>>> import numpy as np
>>> np.set_printoptions(precision=2, suppress=True, linewidth=140, legacy="1.25")
>>> m1 = np.load("case19.npy")
>>> m1
array([[ 59.65,  42.71,  80.3 ,  82.31,  38.63,  20.14, 138.9 , 139.44],
       [ 60.19,  39.53,  80.62,  80.56,  37.41,  19.57, 141.02, 140.52],
       [ 58.97,  40.3 ,  80.81,  80.32,  40.2 ,  21.95, 139.93, 138.7 ],
       [ 60.  ,  39.47,  81.01,  80.39,  41.11,  19.92, 139.1 , 140.77],
       [ 59.62,  40.22,  79.38,  78.97,  41.61,  19.84, 140.19, 138.38],
       [ 60.94,  40.14,  80.54,  79.31,  39.42,  18.72, 140.91, 138.32],
       [ 61.12,  41.12,  78.69,  79.55,  39.2 ,  20.78, 139.51, 140.13],
       [ 60.93,  40.12,  79.27,  78.98,  41.43,  18.48, 137.61, 140.52],
       [ 59.77,  40.55,  79.56,  81.24,  40.62,  20.62, 140.28, 138.61],
       [ 59.42,  38.5 ,  79.81,  81.26,  41.25,  19.34, 140.09, 139.96],
       [ 60.04,  40.02,  78.3 ,  79.23,  40.58,  19.49, 136.85, 140.4 ],
       [ 58.43,  39.52,  79.94,  79.33,  39.99,  18.8 , 140.28, 139.73],
       [ 59.52,  38.66,  81.44,  78.8 ,  39.38,  18.26, 138.2 , 139.75],
       [ 60.04,  38.43,  79.3 ,  80.67,  40.77,  19.25, 137.72, 139.54],
       [ 60.15,  39.99,  80.09,  79.06,  37.29,  19.1 , 139.67, 139.02],
       [ 59.88,  38.99,  78.98,  82.13,  41.4 ,  20.59, 140.01, 138.25],
       [ 62.13,  42.02,  81.11,  80.3 ,  40.08,  20.23, 140.04, 140.79],
       [ 60.45,  39.3 ,  78.24,  79.73,  39.8 ,  18.96, 140.88, 139.74],
       [ 59.8 ,  41.  ,  78.41,  80.52,  40.  ,  20.51, 142.12, 139.69]])
>>> proj = m1 @ np.linalg.solve(m1.T @ m1, m1.T)
>>> round(float(np.trace(proj)), 2)
8.0
>>> np.round(np.linalg.eigvalsh(proj), 2) + 0
array([0., 0., 0., 0., 0., 0., 0., 0., 0., 0., 0., 1., 1., 1., 1., 1., 1., 1., 1.])
>>> np.allclose(proj @ proj, proj)
True
>>> proj @ m1[:, 0]
array([59.65, 60.19, 58.97, 60.  , 59.62, 60.94, 61.12, 60.93, 59.77, 59.42, 60.04, 58.43, 59.52, 60.04, 60.15, 59.88, 62.13, 60.45, 59.8 ])
>>> X = np.load("layer15.npy")
>>> X
array([[3, 0, 2, 3, 1, 3, 0, 1, 0, 1, 0],
       [3, 1, 2, 2, 2, 2, 3, 0, 3, 2, 2],
       [1, 2, 2, 0, 0, 3, 1, 2, 0, 0, 3],
       [0, 2, 2, 2, 1, 0, 3, 0, 3, 1, 1],
       [2, 0, 1, 1, 0, 0, 2, 1, 0, 1, 3],
       [2, 0, 1, 0, 0, 1, 2, 1, 0, 1, 3],
       [1, 2, 1, 2, 1, 1, 0, 2, 1, 0, 2],
       [2, 2, 3, 2, 2, 3, 1, 0, 2, 0, 1],
       [1, 1, 1, 0, 0, 0, 1, 1, 3, 1, 2],
       [0, 1, 1, 2, 0, 1, 1, 3, 0, 2, 0]])
>>> other = X / np.linalg.norm(X, axis=1)
Traceback (most recent call last):
  File "<python-input-11>", line 1, in <module>
    other = X / np.linalg.norm(X, axis=1)
            ~~^~~~~~~~~~~~~~~~~~~~~~~~~~~
ValueError: operands could not be broadcast together with shapes (10,11) (10,) 
>>> other = X / np.linalg.norm(X, axis=1, keepdims=True)
>>> C2 = other @ other.T
>>> (np.abs(C2) > 0.9).astype(int)
array([[1, 0, 0, 0, 0, 0, 0, 0, 0, 0],
       [0, 1, 0, 0, 0, 0, 0, 0, 0, 0],
       [0, 0, 1, 0, 0, 0, 0, 0, 0, 0],
       [0, 0, 0, 1, 0, 0, 0, 0, 0, 0],
       [0, 0, 0, 0, 1, 1, 0, 0, 0, 0],
       [0, 0, 0, 0, 1, 1, 0, 0, 0, 0],
       [0, 0, 0, 0, 0, 0, 1, 0, 0, 0],
       [0, 0, 0, 0, 0, 0, 0, 1, 0, 0],
       [0, 0, 0, 0, 0, 0, 0, 0, 1, 0],
       [0, 0, 0, 0, 0, 0, 0, 0, 0, 1]])
>>> (C2 - 2 * np.eye(10)).round(6).argmax(axis=1)
array([7, 7, 5, 1, 5, 4, 2, 1, 1, 6])
>>> np.linalg.norm(other, axis=1)
array([1., 1., 1., 1., 1., 1., 1., 1., 1., 1.])
>>> round(float(np.degrees(np.arccos(np.clip(C2[9, 8], -1, 1)))), 2)
66.39
>>> C2[9]
array([0.6 , 0.48, 0.54, 0.49, 0.48, 0.43, 0.67, 0.45, 0.4 , 1.  ])
